>>> import numpy as np
>>> np.set_printoptions(precision=3, suppress=True, linewidth=200, sign=" ")
>>> A = np.loadtxt("out5.csv", delimiter=",")
>>> print(A)
[[-2.945 -2.425  9.319  0.331  0.285]
 [ 3.021  2.371 -9.29  -0.274 -0.292]
 [ 2.032  1.601 -6.211 -0.195 -0.235]
 [-0.008 -0.003 -0.01   0.013 -0.016]
 [ 1.027  0.787 -3.1   -0.13  -0.132]
 [-1.008 -0.812  3.067  0.107  0.117]
 [-1.04  -0.782  3.118  0.106  0.059]
 [ 2.001  1.572 -6.227 -0.212 -0.181]
 [ 3.02   2.416 -9.285 -0.363 -0.287]
 [-2.008 -1.601  6.198  0.224  0.197]
 [-0.021 -0.036  0.026  0.004  0.039]
 [ 0.985  0.772 -3.072 -0.112 -0.038]
 [-0.009 -0.001 -0.008  0.027  0.002]
 [-0.991 -0.786  3.124  0.105  0.119]
 [-0.982 -0.829  3.12   0.145  0.092]
 [ 0.006 -0.009  0.034 -0.02  -0.009]
 [ 3.028  2.375 -9.284 -0.29  -0.26 ]
 [-1.995 -1.604  6.165  0.184  0.155]
 [ 3.012  2.387 -9.29  -0.306 -0.307]]
>>> Xc = A - A.mean(axis=1)
Traceback (most recent call last):
  File "<python-input-4>", line 1, in <module>
    Xc = A - A.mean(axis=1)
         ~~^~~~~~~~~~~~~~~~
ValueError: operands could not be broadcast together with shapes (19,5) (19,) 
>>> Xc = A - A.mean(axis=0)
>>> U, s, Vh = np.linalg.svd(Xc, full_matrices=False)
>>> print(np.linalg.matrix_rank(Xc))
5
>>> print(round((s ** 2).sum() ** 2 / (s ** 4).sum(), 3))
1.0
>>> print(np.round(Xc.mean(axis=0), 3) + 0)
[ 0.  0.  0.  0.  0.]
>>> print(np.abs(Vh[-1]))
[ 0.131  0.879  0.252  0.316  0.217]
>>> print(np.abs(Vh[0]).argmax())
2
>>> U, s, Vh = np.linalg.svd(A)
>>> print(np.argmax(s[:-1] / (s[1:] + 1e-6)) + 1)
1
>>> out = U[:, :1] @ np.diag(s[:1]) @ Vh[:1]
>>> print(np.linalg.matrix_rank(out))
1
>>> print(round(np.linalg.norm(A - out, 2), 3), round(s[1], 3))
0.121 0.121
>>> print(np.round(np.linalg.norm(A - out) / np.linalg.norm(A), 3))
0.007
>>> Xc = A - A.mean(axis=0)
>>> evecs = np.linalg.svd(Xc)[2][:1]
>>> out = Xc - Xc @ evecs.T @ evecs
>>> print(np.diag(evecs.T @ evecs))
[ 0.089  0.057  0.852  0.001  0.001]
>>> print((Xc @ evecs.T).std(axis=0))
[ 6.181]
>>> print(np.round(np.linalg.norm(out) / np.linalg.norm(Xc), 3))
0.007
